% python3 -q
>>> import numpy as np
>>> import numpy.linalg as la
>>> np.set_printoptions(precision=2, suppress=True, linewidth=140, legacy="1.25")
>>> J = np.loadtxt("test1.csv", delimiter=",")
>>> print(J)
[[ 2.4   0.   -0.4   0.4 ]
 [ 2.39 -0.01 -0.5   0.44]]
>>> out = J / np.sqrt((J ** 2).mean(axis=1, keepdims=True))
>>> out[0]
array([ 1.95,  0.  , -0.32,  0.32])
>>> la.norm(out, axis=1)
array([2., 2.])
>>> A = np.loadtxt("a.csv", delimiter=",")
>>> A
array([[-62.,  -2.],
       [ -2., -60.]])
>>> O, evecs = la.qr(A[:, :1])[0], la.qr(A[:, 1:])[0]
>>> sigma = la.svd(O.T @ evecs, compute_uv=False)
>>> print((sigma > 0.9).sum())
0
>>> np.degrees(np.arccos(sigma.clip(0, 1)))
array([86.24])
>>> np.round(la.norm(O @ O.T - evecs @ evecs.T, 2), 2)
1.0
>>> evals, evecs = la.eigh(A)
>>> evecs @ np.diag(evals) @ evecs.T
array([[-62.,  -2.],
       [ -2., -60.]])
>>> evals.sum(), np.trace(A)
(-122.0, -122.0)
>>> (evals > 1e-8).sum(), (evals < -1e-8).sum()
(0, 2)
>>> la.eigvalsh(A @ A)
array([3453.2, 3998.8])
>>> evals, evecs = la.eig(A)
>>> np.prod(evals)
3716.0
>>> evals
array([-63.24, -58.76])
>>> np.sort(la.eigvals(A.T))
array([-63.24, -58.76])
>>> mat = np.loadtxt("x.csv", delimiter=",")
>>> mat
array([[ 3.,  1.,  3.,  1.],
       [ 5., -2.,  5., -2.],
       [ 3.,  1.,  3.,  1.],
       [ 5., -2.,  5., -2.]])
>>> left, sigma, VT = la.svd(mat)
>>> evecs = VT[:(sigma > 1e-8).sum()]
>>> rng = np.random.default_rng(763003)
>>> vec = mat[0] + 5 * mat[2] + rng.integers(2) * np.eye(4)[0]
>>> vec
array([19.,  6., 18.,  6.])
>>> print(np.allclose(evecs.T @ evecs @ vec, vec))
False
>>> round(la.norm(vec - evecs.T @ evecs @ vec), 2)
0.71
>>> la.matrix_rank(np.vstack([mat, vec]))
3
>>> r = la.matrix_rank(mat)
>>> r
2
>>> N = la.svd(mat)[2][r:].T
>>> np.allclose(mat @ N, 0)
True
>>> np.round(N @ N.T, 2) + 0
array([[ 0.5,  0. , -0.5,  0. ],
       [ 0. ,  0.5,  0. , -0.5],
       [-0.5,  0. ,  0.5,  0. ],
       [ 0. , -0.5,  0. ,  0.5]])
>>> print([int(la.matrix_rank(mat[:i])) for i in range(1, len(mat) + 1)])
[1, 2, 2, 2]
>>> [int(la.matrix_rank(mat[:, :j + 1])) for j in range(4)]
[1, 2, 2, 2]
>>> N.shape
(4, 2)
>>> M = np.loadtxt("data.csv", delimiter=",")
>>> print(M)
[[  4.41   1.7    0.9 ]
 [ -1.81   0.2   -0.4 ]
 [  4.7    0.1    0.9 ]
 [ -6.53  -0.6   -1.3 ]
 [  2.05   0.2    0.4 ]
 [ -5.8   -2.6   -1.2 ]
 [ -2.15   1.    -0.4 ]
 [ 10.58   0.3    2.1 ]
 [ -4.1    0.4   -0.9 ]
 [ -3.65  -0.2   -0.7 ]
 [ -0.12   1.5   -0.1 ]
 [-13.23  -1.3   -2.7 ]
 [  4.36  -0.3    0.8 ]
 [ -3.76  -1.2   -0.8 ]
 [ -0.98  -1.4   -0.2 ]]
>>> cent = M[[0, 2]].astype(float)
>>> for _ in range(3):
...     idx = la.norm(M[:, None] - cent, axis=-1).argmin(axis=1)
...     cent = np.array([M[idx == j].mean(axis=0) for j in range(2)])
... 
>>> idx
array([1, 0, 1, 0, 1, 0, 0, 1, 0, 0, 1, 0, 1, 0, 0])
>>> cent
array([[-4.67, -0.63, -0.96],
       [ 4.33,  0.58,  0.83]])
>>> left, sigma, VT = la.svd(M)
>>> np.argmax(sigma[:-1] / (sigma[1:] + 1e-6)) + 1
2
>>> sigma
array([22.49,  3.71,  0.16])
>>> out = left[:, :2] @ np.diag(sigma[:2]) @ VT[:2]
>>> np.round(la.norm(M - out, 2), 2), round(float(sigma[2]), 2)
(0.16, 0.16)
>>> round(la.norm(M - out) / la.norm(M), 2)
0.01
>>> round(np.abs(M - out).max(), 2)
0.08
>>> la.matrix_rank(M, rtol=0.05)
2
>>> la.matrix_rank(out)
2
>>> vec = np.array([3, 3, 3])
>>> la.norm(M @ vec) <= la.norm(M, 2) * la.norm(vec) + 1e-9
True
>>> (M @ vec).argmax()
7
>>> vec @ M
Traceback (most recent call last):
  File "<python-input-60>", line 1, in <module>
    vec @ M
    ~~~~^~~
ValueError: matmul: Input operand 1 has a mismatch in its core dimension 0, with gufunc signature (n?,k),(k,m?)->(n?,m?) (size 15 is different from 3)
>>> np.sign((M @ vec).round(6))
array([ 1., -1.,  1., -1.,  1., -1., -1.,  1., -1., -1.,  1., -1.,  1., -1., -1.])
>>> Ac = M - M.mean(axis=0)
>>> left, sigma, VT = la.svd(Ac, full_matrices=False)
>>> np.searchsorted(np.cumsum(sigma ** 2) / (sigma ** 2).sum(), 0.9) + 1
1
>>> np.abs(left[:, 0]).argmax()
11
>>> np.round(Ac.mean(axis=0), 2) + 0
array([0., 0., 0.])
>>> np.round(np.abs(VT[-1]), 2) + 0
array([0.2 , 0.  , 0.98])
>>> print(sigma)
[22.08  3.7   0.14]
>>> VT[0] * np.sign(VT[0, np.abs(VT[0]).argmax()])
array([0.98, 0.1 , 0.2 ])
>>> np.round(sigma ** 2 / (sigma ** 2).sum(), 2) + 0
array([0.97, 0.03, 0.  ])
>>> round((sigma ** 2).sum() ** 2 / (sigma ** 4).sum(), 2)
1.06
>>> vec = np.array([2, 1, 0])
>>> y = M @ vec
>>> np.round(la.lstsq(M, y)[0], 2) + 0
array([2., 1., 0.])
>>> try:
...     la.solve(M, y)
... except la.LinAlgError as e:
...     print(repr(e))
... 
LinAlgError('Last 2 dimensions of the array must be square')
>>> y = y + 0.05 * rng.normal(size=15)
>>> y
array([ 10.54,  -3.48,   9.5 , -13.64,   4.31, -14.21,  -3.31,  21.42,  -7.83,  -7.54,   1.25, -27.79,   8.43,  -8.72,  -3.26])
>>> b, *_ = la.lstsq(M, y)
>>> b
array([1.95, 0.99, 0.24])
>>> [round(float(la.norm(la.solve(M.T @ M + lam * np.eye(3), M.T @ y))), 2) for lam in (0, 1, 10, 100)]
[2.2, 2.17, 2.06, 1.72]
>>> cent = np.array([[1.0, -0.7, -1.9]])
>>> E = np.array([[2],
...     [0],
...     [-1],
...     [-1],
...     [-1],
...     [-3],
...     [-1],
...     [1],
...     [2],
...     [0],
...     [-1],
...     [-3],
...     [0],
...     [-2],
...     [1]]) @ cent + 0.3 * rng.normal(size=(15, 3))
>>> E
array([[ 2.39, -1.65, -4.12],
       [ 0.37, -0.14, -0.15],
       [-0.7 ,  0.8 ,  1.66],
       [-1.13,  0.98,  1.26],
       [-0.82,  0.77,  1.79],
       [-2.54,  1.85,  5.87],
       [-0.98,  1.05,  2.07],
       [ 1.26, -0.64, -1.93],
       [ 1.39, -1.33, -3.83],
       [ 0.46,  0.11,  0.37],
       [-1.08,  0.76,  1.56],
       [-3.01,  1.87,  5.5 ],
       [ 0.29, -0.21,  0.03],
       [-2.08,  1.48,  3.99],
       [ 1.03, -0.5 , -2.19]])
>>> Ac = E - E.mean(axis=0)
>>> left, sigma, VT = la.svd(Ac, full_matrices=False)
>>> np.abs(VT[0]).argmax()
2
>>> la.matrix_rank(E, rtol=0.1)
1
>>> print(np.round(la.norm(E, 2) / la.norm(E), 2))
0.99
>>> np.argsort(-la.norm(E, axis=0).round(6), kind="stable")[:3]
array([2, 0, 1])
>>> dist = la.norm(E[:, None] - E[None], axis=-1)
>>> print(dist[12])
[4.87 0.21 2.15 2.23 2.3  6.81 2.72 2.22 4.17 0.5  2.27 6.72 0.   4.92 2.36]
>>> print(dist.mean(axis=1).argmax())
0
>>> la.matrix_rank(dist ** 2)
5
>>> (dist + 1e9 * np.eye(15)).round(6).argmin(axis=1)
array([ 8, 12,  4, 10,  2, 11,  4, 14,  0, 12,  4,  5,  1, 11,  7])
>>> out = np.c_[M[:, :2] @ np.array([[2, 0], [2, -2]]), np.array([3, 0, -2, -2, 1, 3, 2, 0, -1, 3, 1, -2, 2, 0, 2])]
>>> print(out)
[[ 12.22  -3.4    3.  ]
 [ -3.22  -0.4    0.  ]
 [  9.6   -0.2   -2.  ]
 [-14.26   1.2   -2.  ]
 [  4.5   -0.4    1.  ]
 [-16.8    5.2    3.  ]
 [ -2.3   -2.     2.  ]
 [ 21.76  -0.6    0.  ]
 [ -7.4   -0.8   -1.  ]
 [ -7.7    0.4    3.  ]
 [  2.76  -3.     1.  ]
 [-29.06   2.6   -2.  ]
 [  8.12   0.6    2.  ]
 [ -9.92   2.4    0.  ]
 [ -4.76   2.8    2.  ]]
>>> la.matrix_rank(out)
3
>>> np.round(la.lstsq(M, out[:, 0])[0], 2) + 0
array([2., 2., 0.])
>>> la.norm(la.qr(M)[0].T @ out, axis=0) ** 2 / ((out ** 2).sum(axis=0) + 1e-12)
array([1.  , 1.  , 0.03])
>>> O, evecs = la.qr(out[:, :1])[0], la.qr(out[:, 1:])[0]
>>> sigma = la.svd(O.T @ evecs, compute_uv=False)
>>> print(sigma)
[0.65]
>>> np.round(la.norm(O @ O.T - evecs @ evecs.T, 2), 2)
1.0
>>> F = np.array([[0.2, -1.6, -0.1],
...     [0.8, -0.7, 0.7],
...     [0.7, 0.7, -0.4],
...     [-1.0, -1.5, 1.7],
...     [0.1, 1.1, -0.8],
...     [-1.5, -1.4, -0.6],
...     [0.5, -0.1, -1.4],
...     [-0.5, 0.1, 0.7],
...     [0.5, 0.7, -0.3],
...     [1.6, -0.4, 1.3],
...     [-0.1, -1.2, 0.4],
...     [0.5, -0.6, -0.3],
...     [1.5, -1.4, 0.7],
...     [-1.0, 0.1, 1.5],
...     [0.9, -0.3, -0.5],
...     [-1.3, 0.2, -0.4],
...     [-1.0, 1.0, -1.3],
...     [1.3, -1.2, 1.2]])
>>> F[17] *= 20
>>> F
array([[  0.2,  -1.6,  -0.1],
       [  0.8,  -0.7,   0.7],
       [  0.7,   0.7,  -0.4],
       [ -1. ,  -1.5,   1.7],
       [  0.1,   1.1,  -0.8],
       [ -1.5,  -1.4,  -0.6],
       [  0.5,  -0.1,  -1.4],
       [ -0.5,   0.1,   0.7],
       [  0.5,   0.7,  -0.3],
       [  1.6,  -0.4,   1.3],
       [ -0.1,  -1.2,   0.4],
       [  0.5,  -0.6,  -0.3],
       [  1.5,  -1.4,   0.7],
       [ -1. ,   0.1,   1.5],
       [  0.9,  -0.3,  -0.5],
       [ -1.3,   0.2,  -0.4],
       [ -1. ,   1. ,  -1.3],
       [ 26. , -24. ,  24. ]])
>>> def softmax(z):
...     e = np.exp(z - z.max(axis=-1, keepdims=True))
...     return e / e.sum(axis=-1, keepdims=True)
... 
>>> np.round(softmax(F[17] + 5), 2) + 0
array([0.88, 0.  , 0.12])
>>> softmax(F).sum(axis=1)
array([1., 1., 1., 1., 1., 1., 1., 1., 1., 1., 1., 1., 1., 1., 1., 1., 1., 1.])
>>> scores = F @ F.T / np.sqrt(3)
>>> softmax(scores).round(6).argmax(axis=1)
array([17, 17,  4, 17, 16,  5,  6, 13,  4, 17, 17, 17, 17, 17, 17, 16, 16, 17])
>>> print(softmax(scores)[17] @ F)
[ 26. -24.  24.]
